$ ipython --no-banner

In [1]: import numpy as np

In [2]: np.set_printoptions(precision=2, suppress=True, linewidth=100, sign=" ")

In [3]: rnd = lambda a: np.round(a, 2) + 0

In [4]: arr = np.load("layer19.npy")

In [5]: print(rnd(arr))
[[ 0.22  0.19  0.07  0.16  0.19  0.19  0.04  0.1   0.07  0.13]
 [ 0.19  0.16  0.06  0.14  0.16  0.16  0.04  0.09  0.06  0.11]
 [ 0.07  0.06  0.02  0.05  0.06  0.06  0.01  0.03  0.02  0.04]
 [ 0.16  0.14  0.05  0.12  0.14  0.14  0.03  0.07  0.05  0.1 ]
 [ 0.19  0.16  0.06  0.14  0.16  0.16  0.04  0.09  0.06  0.11]
 [ 0.19  0.16  0.06  0.14  0.16  0.16  0.04  0.09  0.06  0.11]
 [ 0.04  0.04  0.01  0.03  0.04  0.04  0.01  0.02  0.01  0.03]
 [ 0.1   0.09  0.03  0.07  0.09  0.09  0.02  0.05  0.03  0.06]
 [ 0.07  0.06  0.02  0.05  0.06  0.06  0.01  0.03  0.02  0.04]
 [ 0.13  0.11  0.04  0.1   0.11  0.11  0.03  0.06  0.04  0.08]]

In [6]: rk = np.linalg.matrix_rank(arr)

In [7]: print(rk)
1

In [8]: N = np.linalg.svd(arr)[2][rk:].T

In [9]: print([int(np.linalg.matrix_rank(arr[:, :j + 1])) for j in range(10)])
[1, 1, 1, 1, 1, 1, 1, 1, 1, 1]

In [10]: print(N.shape)
(10, 9)

In [11]: print(np.allclose(arr @ N, 0))
True

In [12]: print(np.linalg.matrix_rank(arr.T @ arr), np.linalg.matrix_rank(arr @ arr.T))
1 1

In [13]: print(rnd(N @ N.T))
[[ 0.78 -0.19 -0.07 -0.16 -0.19 -0.19 -0.04 -0.1  -0.07 -0.13]
 [-0.19  0.84 -0.06 -0.14 -0.16 -0.16 -0.04 -0.09 -0.06 -0.11]
 [-0.07 -0.06  0.98 -0.05 -0.06 -0.06 -0.01 -0.03 -0.02 -0.04]
 [-0.16 -0.14 -0.05  0.88 -0.14 -0.14 -0.03 -0.07 -0.05 -0.1 ]
 [-0.19 -0.16 -0.06 -0.14  0.84 -0.16 -0.04 -0.09 -0.06 -0.11]
 [-0.19 -0.16 -0.06 -0.14 -0.16  0.84 -0.04 -0.09 -0.06 -0.11]
 [-0.04 -0.04 -0.01 -0.03 -0.04 -0.04  0.99 -0.02 -0.01 -0.03]
 [-0.1  -0.09 -0.03 -0.07 -0.09 -0.09 -0.02  0.95 -0.03 -0.06]
 [-0.07 -0.06 -0.02 -0.05 -0.06 -0.06 -0.01 -0.03  0.98 -0.04]
 [-0.13 -0.11 -0.04 -0.1  -0.11 -0.11 -0.03 -0.06 -0.04  0.92]]
